% python3 -q
>>> import numpy as np
>>> np.set_printoptions(precision=1, suppress=True, linewidth=140)
>>> W0 = np.loadtxt("out4.csv", delimiter=",")
>>> print(W0)
[[ 1.  2.  2.]
 [ 1.  2.  2.]
 [ 1.  2. -2.]
 [ 0.  3. -1.]
 [ 0.  0.  0.]
 [ 0.  0.  0.]
 [ 1.  2. -2.]
 [ 0.  0.  0.]
 [ 0.  3.  3.]
 [ 0.  3. -1.]
 [ 0.  3. -1.]
 [ 1.  2.  2.]
 [ 0.  0.  0.]
 [ 1.  2. -2.]
 [ 1.  2. -2.]
 [ 0.  0.  0.]
 [-1.  1.  1.]
 [ 0.  3. -1.]
 [ 0.  0.  0.]
 [-1.  1.  1.]
 [ 0.  0.  0.]
 [ 0.  0.  0.]
 [-1.  1.  1.]
 [-1.  1.  1.]
 [ 0.  0.  0.]
 [ 1.  2. -2.]]
>>> Xs = W0 - W0.mean(axis=0)
>>> left, sigma, Vh = np.linalg.svd(Xs, full_matrices=False)
>>> print(np.round(Xs.mean(axis=0), 1) + 0)
[0. 0. 0.]
>>> print(Vh[0] * np.sign(Vh[0, np.abs(Vh[0]).argmax()]))
[-0.2 -0.3  0.9]
>>> print(np.abs(Vh[-1]))
[1.  0.2 0.2]
>>> print((np.sign(left[:, 0]) == np.sign(left[0, 0])).astype(int))
[1 1 0 0 1 1 0 1 1 0 0 1 1 0 0 1 1 0 1 1 1 1 1 1 1 0]
>>> print(np.linalg.matrix_rank(Xs))
3
>>> print(round((sigma ** 2).sum() ** 2 / (sigma ** 4).sum(), 1))
2.2
>>> print(np.searchsorted(np.cumsum(sigma ** 2) / (sigma ** 2).sum(), 0.9) + 1)
2
>>> lab = W0[:, 1] > np.median(W0[:, 1])
>>> r0 = W0[lab].mean(axis=0) - W0[~lab].mean(axis=0)
>>> print(((W0 - W0.mean(axis=0)) @ r0 > 0).astype(int))
[1 1 1 1 0 0 1 0 1 1 1 1 0 1 1 0 0 1 0 0 0 0 0 0 0 1]
>>> print(lab.astype(int))
[1 1 1 1 0 0 1 0 1 1 1 1 0 1 1 0 0 1 0 0 0 0 0 0 0 1]
>>> q, vecs = np.linalg.qr(W0[:, :2])[0], np.linalg.qr(W0[:, 2:])[0]
>>> sigma = np.linalg.svd(q.T @ vecs, compute_uv=False)
>>> print((sigma > 0.9).sum())
0
>>> print(sigma)
[0.3]
>>> x = np.array([5, 3, -3])
>>> print(np.sign((W0 @ x).round(6)))
[ 1.  1.  1.  1.  0.  0.  1.  0.  0.  1.  1.  1.  0.  1.  1.  0. -1.  1.  0. -1.  0.  0. -1. -1.  0.  1.]
>>> print(W0 @ x)
[ 5.  5. 17. 12.  0.  0. 17.  0.  0. 12. 12.  5.  0. 17. 17.  0. -5. 12.  0. -5.  0.  0. -5. -5.  0. 17.]
>>> print(W0 @ np.eye(3)[1])
[2. 2. 2. 3. 0. 0. 2. 0. 3. 3. 3. 2. 0. 2. 2. 0. 1. 3. 0. 1. 0. 0. 1. 1. 0. 2.]
>>> print((W0 * x).sum(axis=1))
[ 5.  5. 17. 12.  0.  0. 17.  0.  0. 12. 12.  5.  0. 17. 17.  0. -5. 12.  0. -5.  0.  0. -5. -5.  0. 17.]
>>> q, _ = np.linalg.qr(np.array([[0.3, -0.5, 0.3, 1.5],
...     [1.4, -0.9, -0.3, 0.3],
...     [1.4, -0.5, 0.2, -0.9],
...     [0.5, 0.2, -0.2, -1.9]]))
>>> mat = q[:, :4]
>>> print(mat.round(1) + 0)
[[-0.1 -0.6  0.5  0.7]
 [-0.7 -0.4 -0.6  0. ]
 [-0.7  0.3  0.6 -0.4]
 [-0.2  0.7 -0.2  0.7]]
>>> print((mat + mat.T) / 2)
[[-0.1 -0.6 -0.1  0.2]
 [-0.6 -0.4 -0.2  0.3]
 [-0.1 -0.2  0.6 -0.3]
 [ 0.2  0.3 -0.3  0.7]]
>>> print(np.allclose(mat, mat.T))
False
>>> print(np.round(np.linalg.matrix_power(mat, 3), 1) + 0)
[[-0.9  0.  -0.3 -0.1]
 [ 0.  -0.8 -0.1  0.5]
 [ 0.2 -0.5 -0.2 -0.8]
 [ 0.3  0.2 -0.9  0.2]]
>>> print(np.allclose(mat @ mat.T, mat.T @ mat))
True
>>> print(round(np.trace(mat), 1))
0.7
>>> J = np.load("dump.npy")
>>> print(J)
[[4 5 3 2]
 [6 7 5 4]
 [4 5 3 2]
 [2 3 1 0]]
>>> left, sigma, Vh = np.linalg.svd(J)
>>> print(sigma.round(1) + 0)
[15.7  1.6  0.   0. ]
>>> print(np.argmax(sigma[:-1] / (sigma[1:] + 1e-6)) + 1)
2
>>> Y = left[:, :2] @ np.diag(sigma[:2]) @ Vh[:2]
>>> print(round(np.abs(J - Y).max(), 1))
0.0
>>> print(round(float(np.linalg.norm(J - Y) / np.linalg.norm(J)), 1))
0.0
>>> print(round(float(np.linalg.norm(J - Y, 2)), 1), np.round(sigma[2], 1))
0.0 0.0
>>> print(Y.round(1) + 0)
[[4. 5. 3. 2.]
 [6. 7. 5. 4.]
 [4. 5. 3. 2.]
 [2. 3. 1. 0.]]
>>> print(np.linalg.matrix_rank(Y))
2
>>> print(np.linalg.matrix_rank(J, rtol=0.1))
2
>>> print([round(float(x), 1) for x in np.linalg.svd(J, compute_uv=False)[:3]])
[15.7, 1.6, 0.0]
>>> left, sigma, Vh = np.linalg.svd(J)
>>> vecs = Vh[:(sigma > 1e-8).sum()]
>>> rng = np.random.default_rng(0)
>>> x = J[3] + 5 * J[2] + rng.integers(2) * np.eye(4)[2]
>>> print(x)
[22. 28. 17. 10.]
>>> print(np.diag(vecs.T @ vecs))
[0.3 0.7 0.3 0.7]
>>> print(np.linalg.matrix_rank(np.vstack([J, x])))
3
>>> print(np.allclose(vecs.T @ vecs @ x, x))
False
>>> Y = np.array([[9, -3, 8], [-2, -3, -2], [-2, 8, 7], [4, 5, 1]])
>>> print(np.linalg.matrix_rank(J @ Y))
2
>>> print(np.einsum("ik,kj->ij", J, Y))
[[28  7 45]
 [46 21 73]
 [28  7 45]
 [10 -7 17]]
>>> print(np.vstack([J, Y.T]).shape)
(7, 4)
>>> print(np.einsum("ij->j", J))
[16 20 12  8]
>>> print(np.linalg.matrix_rank(np.vstack([J, Y.T])))
4
>>> print(J @ Y)
[[28  7 45]
 [46 21 73]
 [28  7 45]
 [10 -7 17]]
>>> print(Y.T @ J.T)
[[28 46 28 10]
 [ 7 21  7 -7]
 [45 73 45 17]]
>>> K = np.load("mat.npy")
>>> print(K)
[[ 3  4  5  6]
 [ 7  8  9 10]
 [11 12 13 14]]
>>> print(np.diff(K, axis=0))
[[4 4 4 4]
 [4 4 4 4]]
>>> print(np.round(np.linalg.svd(K, compute_uv=False), 1) + 0)
[31.8  1.4  0. ]
>>> print(np.round(np.linalg.norm(K), 1))
31.8
>>> print(np.count_nonzero(K))
12
>>> np.zeros(3, 4)
Traceback (most recent call last):
  File "<python-input-69>", line 1, in <module>
    np.zeros(3, 4)
    ~~~~~~~~^^^^^^
TypeError: Cannot interpret '4' as a data type
>>> print(np.abs(K).max())
14
>>> print(K - K[0])
[[0 0 0 0]
 [4 4 4 4]
 [8 8 8 8]]
>>> print(K.sum(axis=0))
[21 24 27 30]
>>> left, sigma, Vh = np.linalg.svd(K)
>>> print(sigma.round(1) + 0)
[31.8  1.4  0. ]
>>> print(np.argmax(sigma[:-1] / (sigma[1:] + 1e-6)) + 1)
2
>>> Y = left[:, :2] @ np.diag(sigma[:2]) @ Vh[:2]
>>> print(Y)
[[ 3.  4.  5.  6.]
 [ 7.  8.  9. 10.]
 [11. 12. 13. 14.]]
>>> print(np.round(np.linalg.norm(K - Y, 2), 1), np.round(sigma[2], 1))
0.0 0.0
>>> print(np.linalg.matrix_rank(Y))
2
>>> print(round(np.abs(K - Y).max(), 1))
0.0
>>> print(np.linalg.matrix_rank(K, rtol=0.05))
1
>>> print(np.argsort(-np.linalg.norm(K, axis=0).round(6), kind="stable")[:3])
[3 2 1]
>>> print(round(np.linalg.norm(K, 2) / np.linalg.norm(K), 1))
1.0
>>> print(np.linalg.cond(K) > 100)
True
>>> print([round(float(x), 1) for x in np.linalg.svd(K, compute_uv=False)[:3]])
[31.8, 1.4, 0.0]
>>> print(K.ravel(order="F"))
[ 3  7 11  4  8 12  5  9 13  6 10 14]
>>> t3 = K.reshape(3, 2, -1)
>>> print(np.einsum("ihd,ihd->ih", t3, t3))
[[ 25  61]
 [113 181]
 [265 365]]
>>> r0, v = K[1], K[0]
>>> print(r0 @ v)
158
>>> p = (r0 @ v) / (r0 @ r0) * r0
>>> print(np.round(np.linalg.norm(r0 + v) ** 2 + np.linalg.norm(r0 - v) ** 2, 1))
760.0
>>> arr = np.loadtxt("layer4.csv", delimiter=",")
>>> print(arr)
[[-5. -4.  4.  2.]
 [-1.  2. -4. -3.]
 [-5. -5.  1.  1.]
 [-1. -4. -2.  3.]]
>>> lab = rng.permutation(4)
>>> print(lab)
[2 0 1 3]
>>> Y = arr[lab][:, lab]
>>> print(np.diag(Y))
[ 1. -5.  2.  3.]
>>> print(np.sort(np.abs(np.linalg.eigvals(Y))))
[1.6 4.1 4.1 6.5]
>>> print(np.trace(Y))
1.0
>>> print(np.round(np.linalg.norm(arr), 1))
13.2
>>> print(arr - arr[0])
[[ 0.  0.  0.  0.]
 [ 4.  6. -8. -5.]
 [ 0. -1. -3. -1.]
 [ 4.  0. -6.  1.]]
>>> print(np.abs(arr).max())
5.0
>>> print(np.linalg.svd(arr, compute_uv=False))
[11.3  5.2  4.3  0.7]
>>> print(np.unravel_index(np.abs(arr).argmax(), arr.shape))
(np.int64(0), np.int64(0))
>>> print(arr.mean(axis=0))
[-3.  -2.8 -0.2  0.8]
>>> print(np.count_nonzero(arr))
16
>>> print(np.diff(arr, axis=0))
[[ 4.  6. -8. -5.]
 [-4. -7.  5.  4.]
 [ 4.  1. -3.  2.]]
>>> print(arr.sum(axis=0))
[-12. -11.  -1.   3.]
>>> F = np.load("block4.npy")
>>> print(F)
[[ 1  1  1  1  1  1  1  1]
 [ 1  1 -1 -1  1  1 -1 -1]
 [ 1  1 -1 -1 -1 -1  1  1]]
>>> print(np.round(np.abs(np.linalg.eigvals(arr)).max(), 1))
6.5
>>> print(arr @ arr)
[[  7. -16.  -4.  12.]
 [ 26.  40. -10. -21.]
 [ 24.   1.  -1.   9.]
 [ 16.  -6.   4.  17.]]
>>> print((arr - arr.T) / 2)
[[ 0.  -1.5  4.5  1.5]
 [ 1.5  0.   0.5  0.5]
 [-4.5 -0.5  0.   1.5]
 [-1.5 -0.5 -1.5  0. ]]
>>> print(np.sort(np.abs(np.linalg.eigvals(arr))))
[1.6 4.1 4.1 6.5]
>>> print(np.allclose(arr @ arr.T, arr.T @ arr))
False
>>> print(round(float(np.linalg.det(arr)), 1))
172.0
>>> w1 = np.array([[0, -2, -2, -3, -2],
...     [2, 1, -2, -1, -3],
...     [2, -2, 0, 0, 3],
...     [2, -2, -2, -2, 1],
...     [0, -1, -2, 0, -3],
...     [2, 0, -2, 1, -2],
...     [3, 0, -2, 0, 1],
...     [2, -1, -3, -3, 1]])
>>> beta = np.array([0, 6, -3, 2, 7])
>>> hid = np.maximum(F @ w1 + beta, 0)
>>> print(np.linalg.matrix_rank(hid))
3
>>> print((hid > 0).mean(axis=0))
[0.7 0.7 0.  0.3 0.7]
>>> print(hid)
[[13  0  0  0  3]
 [ 0  9  0  4  0]
 [ 1  9  0  0  5]]
>>> cent = np.array([[-3, 3], [1, 5], [-5, -3], [-1, -5], [0, 5]])
>>> print((hid @ cent).round(6).argmax(axis=1))
[1 1 1]
>>> print(hid @ cent)
[[-39  54]
 [  5  25]
 [  6  73]]
>>> print(w1 @ cent)
[[ 11   1]
 [  6   7]
 [ -8  11]
 [  4  17]
 [  9 -14]
 [  3  -3]
 [  1  20]
 [ 11  30]]
>>> m1 = np.load("w.npy")
>>> print(m1)
[[ 9 -3  9 -3]
 [-6  6 -6  6]
 [ 3 -1  6 -2]
 [-2  2 -4  4]]
>>> Y = m1[0, 0] * m1[1:] - np.outer(m1[1:, 0], m1[0])
>>> print(Y)
[[  0  36   0  36]
 [  0   0  27  -9]
 [  0  12 -18  30]]
>>> print(np.linalg.matrix_rank(Y), np.linalg.matrix_rank(m1))
3 4
>>> def softmax(z):
...     e = np.exp(z - z.max(axis=-1, keepdims=True))
...     return e / e.sum(axis=-1, keepdims=True)
... 
>>> print(np.round(softmax(m1[3] + 2), 1) + 0)
[0.  0.1 0.  0.9]
>>> print(softmax(m1).sum(axis=1))
[1. 1. 1. 1.]
>>> S = m1 @ m1.T / np.sqrt(4)
>>> print(np.round(softmax(S + np.triu(np.full(S.shape, -np.inf), 1)), 1) + 0)
[[1. 0. 0. 0.]
 [0. 1. 0. 0.]
 [1. 0. 0. 0.]
 [0. 1. 0. 0.]]
>>> X = np.load("m.npy")
>>> print(X)
[[ 8  1  3]
 [14  7  9]
 [ 5 -2  0]
 [-2 -9 -7]]
>>> t3 = np.stack([X, -3 * X, X[::-1]])
>>> print(t3.sum(axis=0))
[[-18 -11 -13]
 [-23 -16 -18]
 [  4  11   9]
 [ 12  19  17]]
>>> print(t3.shape)
(3, 4, 3)
>>> print((t3 @ X.T).shape)
(3, 4, 4)
